In [1]: import numpy as np

In [2]: import numpy.linalg as la

In [3]: np.set_printoptions(precision=2, suppress=True, linewidth=140, sign=" ")

In [4]: mat = np.loadtxt("w.csv", delimiter=",")

In [5]: mat
Out[5]: 
array([[ 0.93, -0.11, -0.02, -0.15, -0.02, -0.02, -0.02, -0.15, -0.15, -0.07, -0.02, -0.11, -0.02, -0.02, -0.15],
       [-0.11,  0.82, -0.04, -0.26, -0.04, -0.04, -0.04, -0.26, -0.26, -0.11, -0.04, -0.18, -0.04, -0.04, -0.26],
       [-0.02, -0.04,  0.99, -0.05, -0.01, -0.01, -0.01, -0.05, -0.05, -0.02, -0.01, -0.04, -0.01, -0.01, -0.05],
       [-0.15, -0.26, -0.05,  0.64, -0.05, -0.05, -0.05, -0.36, -0.36, -0.15, -0.05, -0.26, -0.05, -0.05, -0.36],
       [-0.02, -0.04, -0.01, -0.05,  0.99, -0.01, -0.01, -0.05, -0.05, -0.02, -0.01, -0.04, -0.01, -0.01, -0.05],
       [-0.02, -0.04, -0.01, -0.05, -0.01,  0.99, -0.01, -0.05, -0.05, -0.02, -0.01, -0.04, -0.01, -0.01, -0.05],
       [-0.02, -0.04, -0.01, -0.05, -0.01, -0.01,  0.99, -0.05, -0.05, -0.02, -0.01, -0.04, -0.01, -0.01, -0.05],
       [-0.15, -0.26, -0.05, -0.36, -0.05, -0.05, -0.05,  0.64, -0.36, -0.15, -0.05, -0.26, -0.05, -0.05, -0.36],
       [-0.15, -0.26, -0.05, -0.36, -0.05, -0.05, -0.05, -0.36,  0.64, -0.15, -0.05, -0.26, -0.05, -0.05, -0.36],
       [-0.07, -0.11, -0.02, -0.15, -0.02, -0.02, -0.02, -0.15, -0.15,  0.93, -0.02, -0.11, -0.02, -0.02, -0.15],
       [-0.02, -0.04, -0.01, -0.05, -0.01, -0.01, -0.01, -0.05, -0.05, -0.02,  0.99, -0.04, -0.01, -0.01, -0.05],
       [-0.11, -0.18, -0.04, -0.26, -0.04, -0.04, -0.04, -0.26, -0.26, -0.11, -0.04,  0.82, -0.04, -0.04, -0.26],
       [-0.02, -0.04, -0.01, -0.05, -0.01, -0.01, -0.01, -0.05, -0.05, -0.02, -0.01, -0.04,  0.99, -0.01, -0.05],
       [-0.02, -0.04, -0.01, -0.05, -0.01, -0.01, -0.01, -0.05, -0.05, -0.02, -0.01, -0.04, -0.01,  0.99, -0.05],
       [-0.15, -0.26, -0.05, -0.36, -0.05, -0.05, -0.05, -0.36, -0.36, -0.15, -0.05, -0.26, -0.05, -0.05,  0.64]])

In [6]: try:
   ...:     la.cholesky(mat)
   ...: except la.LinAlgError as e:
   ...:     print(repr(e))
   ...: 
LinAlgError('Matrix is not positive definite')

In [7]: [round(float(la.det(mat[:i, :i])), 2) + 0 for i in range(1, 16)]
Out[7]: 
[0.93,
 0.75,
 0.74,
 0.38,
 0.37,
 0.37,
 0.36,
 0.0,
 -0.37,
 -0.43,
 -0.44,
 -0.62,
 -0.63,
 -0.64,
 -1.0]

In [8]: np.all(la.eigvalsh(mat) > 0)
Out[8]: np.False_

In [9]: np.round(la.eigvalsh(mat).min(), 2)
Out[9]: np.float64(-1.0)

In [10]: vec = np.array([1, 2, -2, -2, 0, -1, 2, 0, 1, -2, 1, -2, -1, -2, 0])

In [11]: target = mat @ vec

In [12]: target
Out[12]: array([ 1.29,  2.48, -1.9 , -1.33,  0.1 , -0.9 ,  2.1 ,  0.67,  1.67, -1.71,  1.1 , -1.52, -0.9 , -1.9 ,  0.67])

In [13]: np.round(la.solve(mat, target + mat[:, 2]), 2) + 0
Out[13]: array([ 1.,  2., -1., -2.,  0., -1.,  2.,  0.,  1., -2.,  1., -2., -1., -2.,  0.])

In [14]: np.round(la.solve(mat.T, mat[1]), 2) + 0
Out[14]: array([ 0.,  1.,  0.,  0.,  0.,  0.,  0.,  0.,  0.,  0.,  0.,  0.,  0.,  0.,  0.])

In [15]: J = -3 * np.eye(5) + np.eye(5, k=1)

In [16]: J
Out[16]: 
array([[-3.,  1.,  0.,  0.,  0.],
       [ 0., -3.,  1.,  0.,  0.],
       [ 0.,  0., -3.,  1.,  0.],
       [ 0.,  0.,  0., -3.,  1.],
       [ 0.,  0.,  0.,  0., -3.]])

In [17]: rng = np.random.default_rng(371997)

In [18]: idx = rng.permutation(5)

In [19]: idx
Out[19]: array([ 3,  4,  1,  2,  0])

In [20]: M2 = J[idx][:, idx]

In [21]: np.sort(np.abs(la.eigvals(M2)))
Out[21]: array([ 3.,  3.,  3.,  3.,  3.])

In [22]: np.trace(M2)
Out[22]: np.float64(-15.0)

In [23]: round(la.det(M2), 2), np.round(la.det(J[idx]), 2)
Out[23]: (np.float64(-243.0), np.float64(-243.0))

In [24]: M2
Out[24]: 
array([[-3.,  1.,  0.,  0.,  0.],
       [ 0., -3.,  0.,  0.,  0.],
       [ 0.,  0., -3.,  1.,  0.],
       [ 1.,  0.,  0., -3.,  0.],
       [ 0.,  0.,  1.,  0., -3.]])

In [25]: vals, evecs = la.eigvalsh(mat)
Traceback (most recent call last):
  Cell In[25], line 1
    vals, evecs = la.eigvalsh(mat)
ValueError: too many values to unpack (expected 2)


In [26]: vals, evecs = la.eigh(mat)

In [27]: (vals > 1e-8).sum(), (vals < -1e-8).sum()
Out[27]: (np.int64(14), np.int64(1))

In [28]: vals
Out[28]: array([-1.,  1.,  1.,  1.,  1.,  1.,  1.,  1.,  1.,  1.,  1.,  1.,  1.,  1.,  1.])

In [29]: round(float(vals.sum()), 2), round(float(np.trace(mat)), 2)
Out[29]: (13.0, 13.0)

In [30]: M2 = J / np.sqrt((J ** 2).mean(axis=1, keepdims=True))

In [31]: la.matrix_rank(J - J.mean(axis=1, keepdims=True))
Out[31]: np.int64(4)

In [32]: M2[0]
Out[32]: array([-2.12,  0.71,  0.  ,  0.  ,  0.  ])

In [33]: q = J.astype(float).copy()

In [34]: for j in range(5):
    ...:     q[:, j] -= q[:, :j] @ (q[:, :j].T @ q[:, j])
    ...:     q[:, j] /= la.norm(q[:, j])
    ...: 

In [35]: q.T @ J
Out[35]: 
array([[ 3., -1.,  0.,  0.,  0.],
       [ 0.,  3., -1.,  0.,  0.],
       [ 0.,  0.,  3., -1.,  0.],
       [ 0.,  0.,  0.,  3., -1.],
       [ 0.,  0.,  0.,  0.,  3.]])

In [36]: q
Out[36]: 
array([[-1.,  0.,  0.,  0.,  0.],
       [ 0., -1.,  0.,  0.,  0.],
       [ 0.,  0., -1.,  0.,  0.],
       [ 0.,  0.,  0., -1.,  0.],
       [ 0.,  0.,  0.,  0., -1.]])

In [37]: q.T @ q
Out[37]: 
array([[ 1.,  0.,  0.,  0.,  0.],
       [ 0.,  1.,  0.,  0.,  0.],
       [ 0.,  0.,  1.,  0.,  0.],
       [ 0.,  0.,  0.,  1.,  0.],
       [ 0.,  0.,  0.,  0.,  1.]])

In [38]: E = np.loadtxt("sample15.csv", delimiter=",")

In [39]: E
Out[39]: 
array([[  4.38,   6.35,   6.64, -10.44,   5.05,  -4.51,   1.74,   2.66,  -4.63,   4.92,  -3.33,   5.86,   5.5 ],
       [ -5.2 ,  -2.25,   4.64,   0.14,   2.05,  -5.52,   4.75,   3.58,   2.81,  -5.67,   3.17,  -1.14,   6.9 ],
       [ -1.09,   0.46,   3.81,  -2.48,   2.1 ,  -3.65,   2.39,   2.44,   0.39,  -1.35,   0.98,   0.98,   4.63],
       [ -0.57,  -0.08,  -2.92,   2.21,  -1.47,   2.39,  -0.82,  -2.69,  -0.68,   0.81,  -1.44,  -1.29,  -3.42],
       [  4.5 ,   5.58,   5.04,  -8.83,   3.95,  -2.94,   0.62,   1.88,  -4.23,   4.89,  -2.93,   5.22,   3.73],
       [ -3.32,  -0.51,   5.2 ,  -2.04,   2.55,  -5.4 ,   4.07,   3.36,   1.2 ,  -3.45,   1.92,   0.3 ,   6.73],
       [ -2.75,  -3.86,  -4.54,   6.73,  -3.36,   3.24,  -1.15,  -2.15,   2.7 ,  -2.8 ,   1.69,  -3.84,  -3.95],
       [  0.22,  -3.92,   0.29,   2.36,  -0.83,  -0.72,  -0.83,   3.49,   4.3 ,  -3.51,   5.04,  -0.95,   1.85],
       [ -2.81,   0.72,   4.66,  -2.74,   2.7 ,  -4.64,   3.95,   2.35,  -0.02,  -2.1 ,   0.37,   0.68,   5.63],
       [ -0.11,   2.84,   3.02,  -3.9 ,   2.25,  -2.48,   1.98,   0.3 ,  -2.34,   1.4 ,  -2.07,   1.87,   2.66],
       [  5.16,  -0.93,  -2.75,   0.7 ,  -1.71,   3.25,  -4.45,   0.58,   1.03,   2.09,   1.59,   0.88,  -3.33],
       [  2.01,  -1.03,  -2.48,   1.78,  -1.86,   2.56,  -2.67,  -0.51,   0.77,   0.65,   0.77,  -0.44,  -2.9 ],
       [  0.49,   1.27,  -0.37,  -0.83,   0.01,   0.53,  -0.25,  -1.  ,  -1.32,   1.36,  -1.49,   0.42,  -1.03],
       [  1.98,   3.46,   6.79,  -7.55,   4.21,  -5.2 ,   2.57,   3.88,  -1.89,   1.38,  -0.46,   3.96,   6.77],
       [  3.66,  -4.49,  -1.46,   2.69,  -2.07,   1.48,  -3.92,   3.94,   4.71,  -2.03,   5.95,  -0.31,  -0.31],
       [ -3.28,  -3.94,  -7.47,   8.98,  -4.85,   5.66,  -2.06,  -4.83,   2.15,  -2.08,   0.37,  -5.14,  -7.56],
       [  2.03,  -1.23,  -2.54,   1.77,  -1.75,   2.61,  -2.64,  -0.46,   0.81,   0.69,   0.81,  -0.44,  -2.95],
       [ -2.22,  -0.86,   1.29,   0.45,   0.48,  -1.69,   1.68,   0.82,   1.03,  -2.13,   0.96,  -0.71,   2.01],
       [  4.94,   1.86,   0.28,  -3.28,   0.51,   0.86,  -2.43,   0.89,  -1.45,   3.44,  -0.62,   2.75,  -0.74],
       [  0.27,   1.91,   1.38,  -2.32,   1.23,  -0.84,   0.85,  -0.32,  -1.85,   1.45,  -1.82,   1.05,   0.78],
       [ -1.24,  -0.13,  -5.8 ,   4.61,  -2.99,   5.03,  -1.72,  -5.52,  -1.15,   1.45,  -2.85,  -2.53,  -6.94],
       [  3.64,   1.47,  -0.51,  -1.88,  -0.05,   1.35,  -2.07,   0.03,  -1.32,   2.75,  -0.79,   1.71,  -1.4 ],
       [ -2.36,   1.83,   4.33,  -3.37,   2.8 ,  -4.11,   3.68,   1.12,  -1.34,  -0.71,  -1.1 ,   1.08,   4.69],
       [ -3.77,   1.45,   3.5 ,  -1.96,   2.41,  -3.63,   4.2 ,   0.41,  -1.07,  -1.29,  -1.3 ,   0.12,   4.07],
       [ -3.33,   3.66,  -0.13,  -1.06,   1.05,  -0.06,   2.81,  -4.57,  -4.39,   2.08,  -5.67,  -0.35,  -1.48],
       [ -3.52,   1.74,  -1.49,   1.14,  -0.16,   0.85,   1.97,  -4.15,  -2.52,   0.72,  -3.85,  -1.42,  -2.27],
       [  0.85,  -0.72,   1.18,  -0.71,   0.39,  -1.  ,  -0.21,   2.03,   1.17,  -0.67,   1.74,   0.56,   1.65],
       [ -0.56,   4.64,   1.39,  -3.88,   2.01,  -0.74,   2.05,  -2.77,  -4.73,   3.48,  -5.3 ,   1.58,  -0.14],
       [ -1.55,  -3.64,   1.18,   2.  ,  -0.3 ,  -1.86,   0.61,   3.36,   3.99,  -4.21,   4.57,  -1.19,   2.98],
       [ -0.04,   0.01,   0.02,   0.06,   0.06,   0.02,   0.03,  -0.06,   0.02,  -0.05,   0.02,   0.09,   0.12],
       [ -4.81,  -7.5 ,  -6.31,  11.06,  -5.17,   3.88,  -1.44,  -1.49,   6.  ,  -6.32,   4.76,  -6.29,  -4.55],
       [  3.51,   2.5 ,  -3.85,  -0.29,  -1.44,   4.43,  -3.24,  -3.89,  -3.06,   4.9 ,  -3.69,   0.75,  -5.87],
       [ -4.01,   0.51,  -1.1 ,   1.81,  -0.3 ,   0.31,   2.13,  -3.03,  -1.07,  -0.64,  -2.38,  -1.95,  -1.28],
       [  2.98,  -2.81,   1.81,  -0.55,   0.12,  -1.59,  -1.66,   5.27,   3.87,  -2.09,   5.43,   1.09,   3.27],
       [ -0.1 ,  -4.8 ,  -4.25,   6.27,  -3.49,   3.33,  -2.96,   0.1 ,   4.25,  -2.8 ,   3.89,  -2.88,  -3.4 ],
       [ -5.42,  -5.91,  -2.9 ,   7.84,  -2.99,   0.95,   0.66,  -0.12,   4.97,  -6.25,   4.2 ,  -4.94,  -0.93],
       [ -1.8 ,  -0.27,  -8.64,   6.91,  -4.52,   7.53,  -2.76,  -8.15,  -1.89,   2.16,  -4.11,  -3.9 , -10.56],
       [ -0.9 ,   1.83,  -4.48,   2.29,  -1.78,   4.07,  -0.91,  -5.78,  -3.01,   2.76,  -4.6 ,  -1.54,  -6.27],
       [  1.08,   4.13,   5.51,  -6.96,   3.96,  -4.23,   2.75,   1.91,  -2.94,   2.13,  -2.26,   3.62,   5.04],
       [ -6.63,  -2.71,   3.96,   1.54,   1.48,  -5.11,   5.14,   2.62,   2.92,  -6.34,   3.06,  -2.04,   6.3 ],
       [  4.03,   2.58,  -0.87,  -2.51,   0.13,   1.88,  -2.32,  -1.09,  -2.54,   4.29,  -2.23,   2.12,  -2.4 ],
       [ -1.05,  -2.4 ,   0.86,   1.43,  -0.23,  -1.2 ,   0.4 ,   2.12,   2.52,  -2.74,   3.01,  -0.81,   1.99],
       [ -2.87,  -1.04,  -1.62,   2.82,  -0.96,   0.82,   0.81,  -1.8 ,   0.47,  -1.42,  -0.3 ,  -2.02,  -1.34],
       [  2.32,   1.24,  -6.27,   2.67,  -2.92,   6.31,  -3.84,  -5.38,  -2.46,   4.13,  -3.57,  -0.94,  -8.36],
       [  3.4 ,  -0.55,  -1.77,   0.44,  -1.22,   2.2 ,  -3.  ,   0.4 ,   0.6 ,   1.32,   1.04,   0.64,  -2.2 ],
       [ -3.83,  -0.61,   2.24,   0.26,   1.07,  -2.87,   3.15,   0.57,   0.71,  -2.87,   0.5 ,  -1.15,   3.15],
       [ -4.17,  -4.3 ,  -5.43,   8.15,  -3.83,   3.63,  -0.8 ,  -3.  ,   2.84,  -3.53,   1.53,  -4.77,  -4.68],
       [  3.76,   0.23,   2.83,  -3.37,   1.51,  -1.78,  -0.96,   3.79,   0.6 ,   0.73,   2.13,   2.66,   3.01],
       [  0.48,   2.29,  -3.68,   0.95,  -1.28,   3.82,  -1.34,  -4.91,  -3.21,   3.52,  -4.27,  -0.45,  -5.58]])

In [40]: round(float(la.norm(E)), 2)
Out[40]: 81.79

In [41]: la.rank(E)
Traceback (most recent call last):
  Cell In[41], line 1
    la.rank(E)
AttributeError: module 'numpy.linalg' has no attribute 'rank'


In [42]: np.count_nonzero(E)
Out[42]: np.int64(637)
